$ python3 -q
>>> import numpy as np
>>> np.set_printoptions(precision=2, suppress=True, linewidth=120)
>>> def rnd(a):
...     return np.round(a, 2) + 0
... 
>>> F = np.array([[1, -1, 1, -1],
...     [1, 0, 0, 0],
...     [1, 1, 1, 1],
...     [1, 2, 4, 8],
...     [1, 3, 9, 27],
...     [1, 4, 16, 64]])
>>> x0 = np.array([0, 6, 9, 0])
>>> target = F @ x0
>>> rnd(np.linalg.lstsq(F, target)[0])
array([0., 6., 9., 0.])
>>> try:
...     np.linalg.solve(F, target)
... except np.linalg.LinAlgError as e:
...     print("failed:", e)
... 
failed: Last 2 dimensions of the array must be square
>>> rng = np.random.default_rng(5847)
>>> target = target + 0.05 * rng.normal(size=6)
>>> rnd(target)
array([  2.98,   0.05,  15.02,  48.05,  99.11, 167.98])
>>> b, *_ = np.linalg.lstsq(F, target)
>>> [round(float(np.linalg.norm(np.linalg.solve(F.T @ F + lam * np.eye(4), F.T @ target))), 2) for lam in (0, 1, 10, 100)]
[10.85, 9.73, 6.25, 2.93]
>>> rnd(np.linalg.norm(target - F @ b))
np.float64(0.07)
>>> Uu, sv, vt = np.linalg.svd(F)
>>> rnd(sv)
array([72.56,  3.77,  1.71,  1.07])
>>> np.argmax(sv[:-1] / (sv[1:] + 1e-6)) + 1
np.int64(1)
>>> other = Uu[:, :1] @ np.diag(sv[:1]) @ vt[:1]
>>> np.linalg.matrix_rank(F, rtol=0.05)
np.int64(2)
>>> rnd(np.abs(F - other).max())
np.float64(1.72)
>>> np.argsort(-np.linalg.norm(F, axis=0).round(6), kind="stable")[:3]
array([3, 2, 1])
>>> np.linalg.matrix_rank(F, rtol=0.1)
np.int64(1)
>>> round(np.log10(np.linalg.cond(F)))
2
>>> x0 = np.array([0, -2, 0, 1])
>>> target = F @ x0
>>> b, lr = np.zeros(4), 1 / np.linalg.norm(F, 2) ** 2
>>> for i in range(6):
...     b -= lr * F.T @ (F @ b - target)
...     if i % 1 == 0: print(i, round(np.linalg.norm(F @ b - target), 2))
... 
0 5.17
1 5.16
2 5.15
3 5.14
4 5.13
5 5.12
>>> rnd(np.linalg.cond(F))
np.float64(67.51)
>>> M = np.load("layer12.npy")
>>> M
array([[-3.46, -0.7 , -3.54],
       [-4.35,  1.18, -2.17],
       [-1.66,  4.47,  1.52],
       [-2.81, -0.56,  4.1 ],
       [ 4.7 , -1.71, -0.06],
       [ 2.03,  1.67, -4.25],
       [ 3.56,  1.15,  3.32],
       [-1.35, -1.79, -4.47],
       [-3.73, -0.09, -3.32],
       [ 0.09, -4.81, -1.36],
       [ 4.99,  0.19, -0.27],
       [ 4.66, -1.73,  0.55],
       [-1.04, -2.96,  3.89],
       [ 2.67,  3.24,  2.72],
       [-0.67, -1.04, -4.84],
       [-2.46,  4.25, -0.95],
       [-0.17,  1.94, -4.6 ],
       [ 3.36,  3.42,  1.42],
       [ 1.14,  0.36,  4.85],
       [ 0.62, -0.33,  4.95],
       [ 2.81,  3.1 ,  2.73],
       [ 2.56,  4.19,  0.93],
       [ 2.06, -4.15,  1.88],
       [ 4.52,  2.06, -0.61],
       [-4.22,  1.65, -2.12],
       [-3.09, -3.82,  0.93],
       [-0.59,  3.61, -3.41],
       [-4.25, -2.22,  1.42]])
>>> other = np.c_[M[:, :1] @ np.array([[-3]]), np.array([1, -8, -2, 0, -2, 7, 8, -2, -6, 6, 8, 6, -1, -1, 9, 8, -8, -6, 9, 9, 7, 9, 4, -2, -4, -4, 0, -8])]
>>> rnd(other)
array([[ 10.38,   1.  ],
       [ 13.05,  -8.  ],
       [  4.98,  -2.  ],
       [  8.43,   0.  ],
       [-14.1 ,  -2.  ],
       [ -6.09,   7.  ],
       [-10.68,   8.  ],
       [  4.05,  -2.  ],
       [ 11.19,  -6.  ],
       [ -0.27,   6.  ],
       [-14.97,   8.  ],
       [-13.98,   6.  ],
       [  3.12,  -1.  ],
       [ -8.01,  -1.  ],
       [  2.01,   9.  ],
       [  7.38,   8.  ],
       [  0.51,  -8.  ],
       [-10.08,  -6.  ],
       [ -3.42,   9.  ],
       [ -1.86,   9.  ],
       [ -8.43,   7.  ],
       [ -7.68,   9.  ],
       [ -6.18,   4.  ],
       [-13.56,  -2.  ],
       [ 12.66,  -4.  ],
       [  9.27,  -4.  ],
       [  1.77,   0.  ],
       [ 12.75,  -8.  ]])
>>> rnd(np.linalg.norm(other - M @ np.linalg.lstsq(M, other)[0], axis=0))
array([ 0.  , 28.01])
>>> np.linalg.matrix_rank(other)
np.int64(2)
>>> A = np.loadtxt("a.csv", delimiter=",")
>>> A
array([[-0.7 , -0.4 , -0.5 , -1.2 ,  0.4 , -1.8 ,  0.1 ,  0.9 ,  2.  , -0.9 ,  0.6 ,  1.9 , -0.2 ,  1.6 ],
       [-0.1 ,  0.  ,  0.6 , -1.6 , -0.2 , -0.3 , -0.6 ,  2.6 ,  0.2 ,  0.6 ,  0.2 ,  0.4 , -1.6 , -0.8 ],
       [-0.57, -0.15,  0.53, -1.53,  0.39, -0.89, -1.1 ,  2.32,  0.38,  0.48,  0.3 ,  0.14, -1.26, -1.34],
       [-0.7 , -0.2 , -0.9 ,  0.4 , -1.  ,  0.6 , -0.5 , -2.  ,  0.4 , -2.2 ,  2.8 ,  0.3 , -0.5 ,  1.8 ],
       [-1.4 ,  1.3 ,  0.5 ,  2.6 ,  0.5 , -1.9 ,  0.3 , -1.4 , -0.9 ,  0.  ,  0.5 ,  1.6 ,  0.1 ,  0.5 ]])
>>> rnd(np.linalg.norm(A[1] - A[3]))
np.float64(7.2)
>>> rnd(A[1] @ A[3])
np.float64(-7.19)
>>> rnd(np.linalg.norm(A, "nuc"))
np.float64(19.04)
>>> rnd(np.linalg.norm(A, 2))
np.float64(6.39)
>>> rnd(np.linalg.norm(A, 1)), rnd(np.linalg.norm(A, np.inf))
(np.float64(9.22), np.float64(14.3))
>>> rnd(np.linalg.norm(A) ** 2 / np.linalg.norm(A, 2) ** 2)
np.float64(2.21)
>>> W1 = np.array([[6, 5, -4, -4, 4, 5],
...     [8, -4, 7, 2, 4, -9],
...     [2, -2, -5, 2, 6, 0],
...     [8, 5, -4, 7, 5, 4],
...     [9, -5, -2, -7, 3, 0],
...     [-1, -8, -7, -5, -4, -7],
...     [7, -4, 1, 6, 0, -8],
...     [7, 1, 6, -8, -8, 5],
...     [-3, 7, -2, 0, -8, 2],
...     [2, -1, 6, -8, 2, -9],
...     [-3, 2, 8, 0, -6, -4],
...     [-7, -2, -7, 2, -8, 9],
...     [-3, -4, -2, 3, 0, 2],
...     [5, -7, 2, -4, 0, -3]])
>>> b = np.array([2, 2, -2, 0, -2, -1])
>>> act = np.maximum(A @ W1 + b, 0)
>>> (act > 0).mean(axis=0)
array([0.4, 0.8, 0.6, 0.4, 0.2, 0.8])
>>> (act > 0).astype(int)
array([[0, 1, 1, 0, 0, 1],
       [1, 1, 1, 0, 0, 1],
       [0, 1, 1, 0, 0, 1],
       [0, 1, 0, 1, 0, 0],
       [1, 0, 0, 1, 1, 1]])
>>> np.linalg.matrix_rank(act)
np.int64(5)
>>> basis = np.array([[-3, -1], [-3, 1], [-1, 3], [1, 0], [-1, 3], [1, 0]])
>>> W1 @ basis
array([[-32,  -1],
       [-30,  21],
       [  1,  -1],
       [-29,   0],
       [-20, -11],
       [ 26, -40],
       [-12,  -8],
       [-25, -12],
       [  0, -20],
       [-28,  21],
       [ -3,  11],
       [ 53, -40],
       [ 28,  -7],
       [ -3,  -6]])
>>> (act @ basis).round(6).argmax(axis=1)
array([1, 1, 1, 0, 1])
